$ ipython --no-banner

In [1]: import numpy as np

In [2]: from numpy import linalg as LA

In [3]: np.set_printoptions(precision=2, suppress=True, linewidth=140, legacy="1.25")

In [4]: A = np.load("layer18.npy")

In [5]: A
Out[5]: 
array([[0, 7, 0, 7],
       [0, 3, 0, 3],
       [0, 7, 0, 7],
       [0, 5, 0, 5],
       [0, 3, 0, 3],
       [0, 5, 0, 5],
       [0, 7, 0, 7],
       [0, 3, 0, 3],
       [0, 7, 0, 7],
       [0, 5, 0, 5],
       [0, 5, 0, 5],
       [0, 5, 0, 5],
       [0, 3, 0, 3]])

In [6]: LA.matrix_rank(A, rtol=0.1)
Out[6]: 1

In [7]: np.argsort(-LA.norm(A, axis=0).round(6), kind="stable")[:3]
Out[7]: array([1, 3, 0])

In [8]: LA.cond(A) > 100
Out[8]: True

In [9]: round(np.trace(LA.pinv(A) @ A), 2)
Out[9]: 1.0

In [10]: try:
    ...:     LA.inv(A)
    ...: except LA.LinAlgError as e:
    ...:     print("failed:", e)
    ...: 
failed: Last 2 dimensions of the array must be square

In [11]: np.allclose(A[:-1].T @ LA.lstsq(A[:-1].T, A[-1])[0], A[-1])
Out[11]: True

In [12]: A @ LA.pinv(A) @ A
Out[12]: 
array([[0., 7., 0., 7.],
       [0., 3., 0., 3.],
       [0., 7., 0., 7.],
       [0., 5., 0., 5.],
       [0., 3., 0., 3.],
       [0., 5., 0., 5.],
       [0., 7., 0., 7.],
       [0., 3., 0., 3.],
       [0., 7., 0., 7.],
       [0., 5., 0., 5.],
       [0., 5., 0., 5.],
       [0., 5., 0., 5.],
       [0., 3., 0., 3.]])
